$ ipython --no-banner

In [1]: import numpy as np

In [2]: np.set_printoptions(precision=1, suppress=True, linewidth=100, sign=" ")

In [3]: rnd = lambda a: np.round(a, 1) + 0

In [4]: A = np.loadtxt("layer19.csv", delimiter=",")

In [5]: print(A)
[[-4.4 -5.7 -4.6]
 [-2.6 -4.9 -5.8]
 [-2.3  2.5  0.8]
 [-4.9 -5.2 -5.3]
 [-4.1 -6.7 -4.4]
 [-5.3 -5.3 -3.6]
 [-3.8 -5.6 -4.2]
 [-4.3 -6.5 -6.5]
 [-5.6 -5.5 -4.7]
 [-4.7 -5.4 -6.4]
 [-6.1 -5.7 -6. ]
 [-4.7 -5.3 -6. ]
 [-2.1  2.8  2.3]
 [-4.7 -3.5 -7.4]
 [-1.7  0.8  0.3]
 [-5.  -5.1 -6.7]
 [-5.6 -2.5 -5.9]
 [-4.2 -6.  -4.7]]

In [6]: q, Rm = np.linalg.qr(A)

In [7]: print(rnd(q))
[[-0.2 -0.1  0.2]
 [-0.1 -0.2 -0.3]
 [-0.1  0.5  0.1]
 [-0.3  0.   0. ]
 [-0.2 -0.3  0.3]
 [-0.3  0.   0.4]
 [-0.2 -0.2  0.2]
 [-0.2 -0.2 -0.1]
 [-0.3  0.   0.2]
 [-0.3 -0.1 -0.2]
 [-0.3  0.   0.1]
 [-0.3 -0.1 -0.1]
 [-0.1  0.5  0.3]
 [-0.3  0.1 -0.5]
 [-0.1  0.3  0.1]
 [-0.3  0.  -0.2]
 [-0.3  0.3 -0.3]
 [-0.2 -0.2  0.2]]

In [8]: print(rnd(q.T @ q))
[[ 1.  0.  0.]
 [ 0.  1.  0.]
 [ 0.  0.  1.]]

In [9]: print(rnd(q @ Rm))
[[-4.4 -5.7 -4.6]
 [-2.6 -4.9 -5.8]
 [-2.3  2.5  0.8]
 [-4.9 -5.2 -5.3]
 [-4.1 -6.7 -4.4]
 [-5.3 -5.3 -3.6]
 [-3.8 -5.6 -4.2]
 [-4.3 -6.5 -6.5]
 [-5.6 -5.5 -4.7]
 [-4.7 -5.4 -6.4]
 [-6.1 -5.7 -6. ]
 [-4.7 -5.3 -6. ]
 [-2.1  2.8  2.3]
 [-4.7 -3.5 -7.4]
 [-1.7  0.8  0.3]
 [-5.  -5.1 -6.7]
 [-5.6 -2.5 -5.9]
 [-4.2 -6.  -4.7]]

In [10]: print(q.shape, Rm.shape)
(18, 3) (3, 3)

In [11]: print(rnd(abs(Rm[0, 0])), rnd(np.linalg.norm(A[:, 0])))
18.7 18.7

In [12]: print(rnd(np.abs(np.diag(Rm))))
[ 18.7   9.5   5.7]

In [13]: z = A[:, 2] > np.median(A[:, 2])

In [14]: r0 = A[z].mean(axis=0) - A[~z].mean(axis=0)

In [15]: print(((A - A.mean(axis=0)) @ r0 > 0).astype(int))
[ 0  0  1  0  0  0  0  0  0  0  0  0  1  0  1  0  0  0]

In [16]: print(z.astype(int))
[ 1  0  1  0  1  1  1  0  1  0  0  0  1  0  1  0  0  1]

In [17]: print(np.argsort(-np.abs(r0).round(6), kind="stable"))
[ 2  1  0]

In [18]: print(rnd((((A - A.mean(axis=0)) @ r0 > 0) == z).mean()))
0.7

In [19]: X = np.load("test0.npy")

In [20]: print(rnd(X))
[[-0.2  0.5  0.5  0.7]
 [ 0.2 -0.7 -0.1  0.6]
 [ 0.2  0.5 -0.8  0.3]
 [ 0.9  0.2  0.3 -0.1]]

In [21]: # columns are unit length and at right angles

In [22]: T = np.stack([X, 4 * X, X[::-1]])

In [23]: print(T.shape)
(3, 4, 4)

In [24]: print(np.linalg.matrix_rank(T.reshape(3, -1)))
2

In [25]: print(rnd(np.linalg.norm(T, axis=(1, 2))))
[ 2.  8.  2.]

In [26]: m1 = np.load("case10.npy")

In [27]: print(m1)
[[  4   5   6   7]
 [  8   9  10  11]
 [ 12  13  14  15]]

In [28]: Y = np.array([[-3, -3, -2], [2, 2, -1], [3, 0, -2], [-2, 3, -2]])

In [29]: print(m1 @ Y)
[[  2  19 -39]
 [  2  27 -67]
 [  2  35 -95]]

In [30]: print(np.einsum("ik,kj->ij", m1, Y))
[[  2  19 -39]
 [  2  27 -67]
 [  2  35 -95]]

In [31]: np.einsum("ij,ij->", m1, Y)
ValueError: operands could not be broadcast together with remapped shapes [original->remapped]: (3,4)->(3,4) (4,3)->(4,3) 


In [32]: Uu, sv, vt = np.linalg.svd(m1)

In [33]: evecs = vt[:(sv > 1e-8).sum()]

In [34]: rng = np.random.default_rng(87)

In [35]: x = m1[2] + -1 * m1[0] + rng.integers(2) * np.eye(4)[1]

In [36]: print(x)
[ 8.  9.  8.  8.]

In [37]: print(rnd(np.diag(evecs.T @ evecs)))
[ 0.7  0.3  0.3  0.7]

In [38]: print(rnd(evecs.T @ evecs))
[[ 0.7  0.4  0.1 -0.2]
 [ 0.4  0.3  0.2  0.1]
 [ 0.1  0.2  0.3  0.4]
 [-0.2  0.1  0.4  0.7]]

In [39]: print(np.allclose(evecs.T @ evecs @ x, x))
False

In [40]: data = np.load("run10.npy")

In [41]: print(data)
[[ 0.3 41.9 79.3]
 [ 0.8 39.7 79.7]
 [ 0.  40.5 78.4]
 [ 2.5 39.4 79.7]
 [-0.9 39.2 79.8]
 [-1.7 39.6 80.3]
 [ 1.1 39.  79.1]
 [-0.4 40.6 81. ]
 [-0.2 39.8 78.7]
 [-0.1 40.4 80.5]
 [-1.3 41.1 79.8]
 [ 1.6 38.6 76.6]
 [ 0.3 40.4 80.6]
 [-0.4 40.1 81.9]
 [ 0.8 40.  80. ]
 [ 0.1 41.3 80.1]
 [ 0.6 38.8 78.7]
 [-0.5 40.7 80.3]
 [-0.7 38.1 78.9]
 [-1.  39.1 79.3]
 [ 1.2 39.5 79.3]
 [ 0.5 40.3 82.1]
 [-0.7 39.8 81.1]
 [-0.6 40.6 79.2]
 [ 0.6 42.3 81.7]
 [ 0.  40.8 79.7]
 [ 0.3 40.2 80.4]]

In [42]: cov = data.T @ data

In [43]: print(rnd(np.linalg.svd(data, compute_uv=False) ** 2))
[ 215581.4      22.2      15.6]

In [44]: print(np.allclose(cov, cov.T))
True

In [45]: z = data[:, 1] > np.median(data[:, 1])

In [46]: r0 = data[z].mean(axis=0) - data[~z].mean(axis=0)

In [47]: print(rnd(r0))
[-0.3  1.5  0.7]

In [48]: print(rnd((((data - data.mean(axis=0)) @ r0 > 0) == z).mean()))
0.9

In [49]: J = np.load("arr.npy")

In [50]: print(J)
[[ 3.  5.  0.]
 [ 5.  3.  5.]
 [ 0.  5.  3.]]

In [51]: cov = J.T @ J

In [52]: print(np.linalg.matrix_rank(cov))
3

In [53]: print(np.allclose(cov, cov.T))
True

In [54]: print(rnd(np.linalg.svd(J, compute_uv=False) ** 2))
[ 101.4   16.6    9. ]

In [55]: print((J @ J.T).shape)
(3, 3)

In [56]: print(np.diag(cov))
[ 34.  59.  34.]

In [57]: evals, evecs = np.linalg.eig(J)

In [58]: print(rnd(evals))
[-4.1  3.  10.1]

In [59]: print(rnd(np.sort(np.linalg.eigvals(J @ J))))
[   9.    16.6  101.4]

In [60]: Xs = data - data.mean(axis=0)

In [61]: evecs = np.linalg.svd(Xs)[2][:1]

In [62]: Y = Xs - Xs @ evecs.T @ evecs

In [63]: print(rnd(Y.std(axis=0)))
[ 0.8  0.6  0.4]

In [64]: print(rnd(np.diag(evecs.T @ evecs)))
[ 0.1  0.3  0.6]

In [65]: print(rnd(np.linalg.norm(Y) / np.linalg.norm(Xs)))
0.7

In [66]: W2 = np.array([[-1, 0, 0], [-2, 3, -2], [1, -1, -1]])

In [67]: F = (rng.random((26, 3)) < 0.25) @ W2

In [68]: print(F)
[[-2  3 -2]
 [-2  3 -2]
 [ 0  0  0]
 [-1  2 -3]
 [-1  0  0]
 [-1  2 -3]
 [-1  2 -3]
 [ 0  0  0]
 [ 0  0  0]
 [-3  3 -2]
 [ 0  0  0]
 [ 1 -1 -1]
 [ 0 -1 -1]
 [-1  0  0]
 [-2  3 -2]
 [ 1 -1 -1]
 [ 0  0  0]
 [-3  3 -2]
 [ 0  0  0]
 [-1  0  0]
 [ 0  0  0]
 [ 0 -1 -1]
 [ 0  0  0]
 [ 0  0  0]
 [ 1 -1 -1]
 [ 1 -1 -1]]

In [69]: # rows 0 and 1 are equal

In [70]: cov = np.cov(F, rowvar=False)

In [71]: print(rnd(np.polyfit(F[:, 1], F[:, 2], 1)))
[-0.5 -0.7]

In [72]: print(np.argwhere(np.triu(np.abs(np.corrcoef(F.T)) > 0.8, 1)))
[[ 0  1]]

In [73]: print(rnd(np.corrcoef(F[:, 1], F[:, 2])[0, 1]))
-0.7

In [74]: print(cov.shape)
(3, 3)

In [75]: print(rnd(np.corrcoef(F.T)))
[[ 1.  -0.9  0.5]
 [-0.9  1.  -0.7]
 [ 0.5 -0.7  1. ]]

In [76]: print(rnd(cov))
[[ 1.3 -1.5  0.6]
 [-1.5  2.2 -1.1]
 [ 0.6 -1.1  1.2]]

In [77]: print(rnd(F.std(axis=0)))
[ 1.1  1.4  1.1]
